$ python3 -q
>>> import numpy as np
>>> from numpy import linalg as LA
>>> np.set_printoptions(suppress=True, linewidth=140)
>>> J = np.load("arr.npy")
>>> J
array([[ 0.7 , -0.21,  1.01, -1.83,  1.77,  0.23,  1.31, -0.39,  1.48, -0.2 ,  1.33],
       [-0.17, -2.08, -1.22, -0.04,  2.22,  1.07, -2.76,  2.58, -1.13, -1.07, -0.56],
       [-1.49, -1.44, -2.2 ,  0.63,  0.78,  0.41, -3.07,  1.26, -1.67,  0.94, -0.14],
       [-0.88, -1.04, -1.2 , -0.32,  1.2 ,  0.32, -1.6 ,  0.56, -0.56,  0.8 ,  0.56],
       [-0.92, -1.03, -1.61,  1.01,  0.15,  0.35, -2.49,  1.35, -1.58,  0.16, -0.77]])
>>> Uu, sv, Vt = LA.svd(J)
>>> np.argmax(sv[:-1] / (sv[1:] + 1e-6)) + 1
np.int64(3)
>>> sv.round(2) + 0
array([8.51, 4.  , 2.31, 0.  , 0.  ])
>>> out = Uu[:, :3] @ np.diag(sv[:3]) @ Vt[:3]
>>> round(LA.norm(J - out, 2), 2), np.round(sv[3], 2)
(np.float64(0.0), np.float64(0.0))
>>> round(float(np.abs(J - out).max()), 2)
0.0
>>> vec = np.array([-2, -4, -4, -3, 2, -5, -2, -2, 4, 4, -1])
>>> np.round(J @ np.ones(11), 2)
array([ 5.2 , -3.16, -5.99, -2.16, -5.38])
>>> np.round((J * vec).sum(axis=1), 2)
array([ 5.23,  4.87, 16.  , 14.96,  5.29])
>>> rng = np.random.default_rng(12)
>>> idx = rng.integers(0, 3, 13)
>>> feats = np.triu((idx[:, None] == idx) & (rng.random((13, 13)) < 0.8), 1).astype(int)
>>> feats += feats.T
>>> feats
array([[0, 0, 0, 0, 0, 0, 0, 0, 1, 1, 0, 0, 0],
       [0, 0, 0, 0, 1, 0, 1, 0, 0, 0, 0, 1, 0],
       [0, 0, 0, 1, 0, 0, 0, 0, 0, 0, 0, 0, 1],
       [0, 0, 1, 0, 0, 0, 0, 0, 0, 0, 0, 0, 0],
       [0, 1, 0, 0, 0, 1, 1, 1, 0, 0, 0, 1, 0],
       [0, 0, 0, 0, 1, 0, 1, 1, 0, 0, 0, 1, 0],
       [0, 1, 0, 0, 1, 1, 0, 1, 0, 0, 0, 1, 0],
       [0, 0, 0, 0, 1, 1, 1, 0, 0, 0, 0, 0, 0],
       [1, 0, 0, 0, 0, 0, 0, 0, 0, 1, 0, 0, 0],
       [1, 0, 0, 0, 0, 0, 0, 0, 1, 0, 1, 0, 0],
       [0, 0, 0, 0, 0, 0, 0, 0, 0, 1, 0, 0, 0],
       [0, 1, 0, 0, 1, 1, 1, 0, 0, 0, 0, 0, 0],
       [0, 0, 1, 0, 0, 0, 0, 0, 0, 0, 0, 0, 0]])
>>> idx = rng.permutation(13)
>>> idx
array([ 2,  3,  7,  0,  5,  4, 11, 12,  1,  6,  9,  8, 10])
>>> out = feats[idx][:, idx]
>>> np.allclose(out, feats)
False
>>> np.diag(out)
array([0, 0, 0, 0, 0, 0, 0, 0, 0, 0, 0, 0, 0])
>>> np.round(np.sort(np.abs(LA.eigvals(out))), 2) + 0
array([0.  , 0.31, 0.43, 0.62, 1.  , 1.  , 1.41, 1.41, 1.48, 1.62, 1.69, 2.17, 4.12])
>>> round(LA.det(out), 2), np.round(LA.det(feats[idx]), 2)
(np.float64(0.0), np.float64(0.0))
>>> np.allclose(feats[:-1].T @ LA.lstsq(feats[:-1].T, feats[-1])[0], feats[-1])
True
>>> Uu, sv, Vt = LA.svd(feats)
>>> sv.round(2) + 0
array([4.12, 2.17, 1.69, 1.62, 1.48, 1.41, 1.41, 1.  , 1.  , 0.62, 0.43, 0.31, 0.  ])
>>> out = Uu[:, :12] @ np.diag(sv[:12]) @ Vt[:12]
>>> LA.matrix_rank(feats, rtol=0.05)
np.int64(12)
>>> round(LA.norm(feats - out, 2), 2), round(sv[12], 2)
(np.float64(0.0), np.float64(0.0))
>>> LA.matrix_rank(out)
np.int64(12)
>>> A = np.load("dump.npy")
>>> A
array([[-10,   6,  -3, -14,  -8,  -6,  -1,   0,  14,  -5],
       [ -4,   2,  -1,  -6,  -4,  -2,  -1,   0,   6,  -3],
       [ 10,  -8,   4,  12,   4,   8,  -2,   0, -12,   0],
       [ -3,   6,  -3,   0,   6,  -6,   6,   0,   0,   9],
       [ -1,  -2,   1,  -4,  -6,   2,  -4,   0,   4,  -7],
       [ -2,   2,  -1,  -2,   0,  -2,   1,   0,   2,   1],
       [ 15, -10,   5,  20,  10,  10,   0,   0, -20,   5]])
>>> # rank 2
>>> out = A[0, 0] * A[1:] - np.outer(A[1:, 0], A[0])
>>> out
array([[   0,    4,   -2,    4,    8,   -4,    6,    0,   -4,   10],
       [   0,   20,  -10,   20,   40,  -20,   30,    0,  -20,   50],
       [   0,  -42,   21,  -42,  -84,   42,  -63,    0,   42, -105],
       [   0,   26,  -13,   26,   52,  -26,   39,    0,  -26,   65],
       [   0,   -8,    4,   -8,  -16,    8,  -12,    0,    8,  -20],
       [   0,   10,   -5,   10,   20,  -10,   15,    0,  -10,   25]])
>>> np.flatnonzero(~out.round(6).any(axis=1))
array([], dtype=int64)
>>> LA.matrix_rank(out), LA.matrix_rank(A)
(np.int64(1), np.int64(2))
>>> F = np.loadtxt("block18.csv", delimiter=",")
>>> F
array([[-2.,  0.,  0.,  0.,  0.,  0.,  0.,  0.,  0.,  0.,  0.,  0.,  0.,  0.],
       [ 1.,  2.,  0.,  0.,  0.,  0.,  0.,  0.,  0.,  0.,  0.,  0.,  0.,  0.],
       [ 1.,  0., -2.,  0.,  0.,  0.,  0.,  0.,  0.,  0.,  0.,  0.,  0.,  0.],
       [ 2.,  3.,  2.,  2.,  0.,  0.,  0.,  0.,  0.,  0.,  0.,  0.,  0.,  0.],
       [ 0.,  2., -1., -1., -3.,  0.,  0.,  0.,  0.,  0.,  0.,  0.,  0.,  0.],
       [-3.,  1., -1.,  0.,  1., -2.,  0.,  0.,  0.,  0.,  0.,  0.,  0.,  0.],
       [ 3., -2.,  2., -1., -1., -1.,  0.,  0.,  0.,  0.,  0.,  0.,  0.,  0.],
       [ 2.,  1., -3.,  0.,  0.,  0., -2.,  0.,  0.,  0.,  0.,  0.,  0.,  0.],
       [ 1.,  2., -1.,  0.,  2.,  0.,  2., -1.,  2.,  0.,  0.,  0.,  0.,  0.],
       [-1., -2., -3.,  3.,  0., -3.,  2., -3.,  1.,  0.,  0.,  0.,  0.,  0.],
       [ 3., -3., -2., -3., -1.,  0., -2.,  2., -2.,  1., -2.,  0.,  0.,  0.],
       [ 2., -1., -2.,  2., -3.,  1.,  3., -1.,  3.,  2.,  1.,  3.,  0.,  0.],
       [-3., -3.,  3.,  1.,  0.,  0., -1.,  3.,  3.,  1.,  1., -3.,  2.,  0.],
       [ 3.,  1.,  2.,  1., -2., -3., -1., -1.,  1., -1., -2.,  0., -2., -2.]])
>>> Uu, sv, Vt = LA.svd(F)
>>> V = Vt[:(sv > 1e-8).sum()]
>>> vec = F[9] + -2 * F[10] + rng.integers(2) * np.eye(14)[10]
>>> vec
array([-7.,  4.,  1.,  9.,  2., -3.,  6., -7.,  5., -2.,  5.,  0.,  0.,  0.])
>>> np.round(LA.norm(vec - V.T @ V @ vec), 2)
np.float64(0.19)
>>> np.round(np.diag(V.T @ V), 2)
array([1.  , 1.  , 1.  , 1.  , 1.  , 1.  , 1.  , 1.  , 1.  , 0.86, 0.96, 0.9 , 0.42, 0.86])
>>> LA.matrix_rank(np.vstack([F, vec]))
np.int64(14)
>>> idx = rng.permutation(14)
>>> idx
array([11,  1,  2,  6,  5,  3,  9,  8, 10,  0, 13,  7,  4, 12])
>>> out = F[idx][:, idx]
>>> np.trace(out)
np.float64(-2.0)
>>> np.diag(out)
array([ 3.,  2., -2.,  0., -2.,  2.,  0.,  2., -2., -2., -2.,  0., -3.,  2.])
>>> np.round(np.sort(np.abs(LA.eigvals(out))), 2)
array([0., 0., 0., 2., 2., 2., 2., 2., 2., 2., 2., 2., 3., 3.])
>>> np.round(LA.det(out), 2), round(LA.det(F[idx]), 2)
(np.float64(0.0), np.float64(-0.0))
>>> Uu, sv, Vt = LA.svd(F)
>>> sv.round(2) + 0
array([9.75, 9.09, 7.68, 7.38, 6.07, 4.32, 4.03, 2.83, 2.03, 1.73, 1.33, 0.46, 0.09, 0.  ])
>>> out = Uu[:, :13] @ np.diag(sv[:13]) @ Vt[:13]
>>> round(LA.norm(F - out) / LA.norm(F), 2)
np.float64(0.0)
>>> LA.matrix_rank(out)
np.int64(13)
>>> round(float(LA.norm(F - out, 2)), 2), np.round(sv[13], 2)
(0.0, np.float64(0.0))
>>> np.argsort(-LA.norm(F, axis=0).round(6), kind="stable")[:3]
array([0, 2, 1])
>>> [round(float(x), 2) for x in LA.svd(F, compute_uv=False)[:3]]
[9.75, 9.09, 7.68]
>>> np.round(LA.norm(F, 2) / LA.norm(F), 2)
np.float64(0.5)
>>> [int(LA.matrix_rank(LA.matrix_power(F, p))) for p in range(1, 15)]
[13, 12, 11, 11, 11, 11, 11, 11, 11, 11, 11, 11, 11, 11]
>>> data = np.load("data.npy")
>>> data
array([[0., 0., 0., 0., 0., 0., 0., 1.],
       [0., 0., 0., 0., 0., 0., 0., 4.],
       [0., 0., 0., 0., 0., 0., 0., 2.],
       [0., 0., 0., 0., 0., 0., 0., 2.],
       [0., 0., 0., 0., 0., 0., 0., 1.],
       [0., 0., 0., 0., 0., 0., 0., 4.],
       [0., 0., 0., 0., 0., 0., 0., 2.],
       [1., 4., 2., 2., 1., 4., 2., 0.]])
>>> # looks like rank 2
>>> ev, V = LA.eigh(feats)
>>> vec = np.array([5, 2, 7, 5, 1, 1, 2, 2, 9, 9, 2, 3, 9])
>>> round(float(vec @ feats @ vec / (vec @ vec)), 2), np.round(ev[0], 2), round(float(ev[-1]), 2)
(1.76, np.float64(-1.69), 4.12)
>>> vec @ feats @ vec
np.int64(648)
>>> f = np.array([-3, -8, 9])
>>> np.correlate(F[0], F[13], "full")
array([ 4.,  4.,  0.,  4.,  2., -2.,  2.,  2.,  6.,  4., -2., -4., -2., -6.,  0.,  0.,  0.,  0.,  0.,  0.,  0.,  0.,  0.,  0.,  0.,  0.,
        0.])
>>> np.polyval(f, F[0])
array([13.,  9.,  9.,  9.,  9.,  9.,  9.,  9.,  9.,  9.,  9.,  9.,  9.,  9.])
>>> ang = np.radians(90)
>>> r_ = np.eye(8)
>>> r_[6, 6] = r_[4, 4] = np.cos(ang)
>>> r_[6, 4], r_[4, 6] = -np.sin(ang), np.sin(ang)
>>> r_.round(2) + 0
array([[ 1.,  0.,  0.,  0.,  0.,  0.,  0.,  0.],
       [ 0.,  1.,  0.,  0.,  0.,  0.,  0.,  0.],
       [ 0.,  0.,  1.,  0.,  0.,  0.,  0.,  0.],
       [ 0.,  0.,  0.,  1.,  0.,  0.,  0.,  0.],
       [ 0.,  0.,  0.,  0.,  0.,  0.,  1.,  0.],
       [ 0.,  0.,  0.,  0.,  0.,  1.,  0.,  0.],
       [ 0.,  0.,  0.,  0., -1.,  0.,  0.,  0.],
       [ 0.,  0.,  0.,  0.,  0.,  0.,  0.,  1.]])
>>> out = data @ r_.T
>>> round(float(LA.det(r_)), 2), np.trace(r_)
(1.0, np.float64(6.0))
>>> np.allclose(LA.norm(data, axis=1), LA.norm(out, axis=1))
True
>>> np.allclose(data @ data.T, out @ out.T)
True
>>> np.abs(out - data).max(axis=0)
array([0., 0., 0., 0., 1., 0., 3., 0.])
>>> idx = rng.permutation(8)
>>> idx
array([7, 6, 4, 5, 2, 1, 3, 0])
>>> out = data[idx][:, idx]
>>> out
array([[0., 2., 1., 4., 2., 4., 2., 1.],
       [2., 0., 0., 0., 0., 0., 0., 0.],
       [1., 0., 0., 0., 0., 0., 0., 0.],
       [4., 0., 0., 0., 0., 0., 0., 0.],
       [2., 0., 0., 0., 0., 0., 0., 0.],
       [4., 0., 0., 0., 0., 0., 0., 0.],
       [2., 0., 0., 0., 0., 0., 0., 0.],
       [1., 0., 0., 0., 0., 0., 0., 0.]])
>>> np.round(np.sort(np.abs(LA.eigvals(out))), 2)
array([0.  , 0.  , 0.  , 0.  , 0.  , 0.  , 6.78, 6.78])
>>> np.allclose(out, data)
False
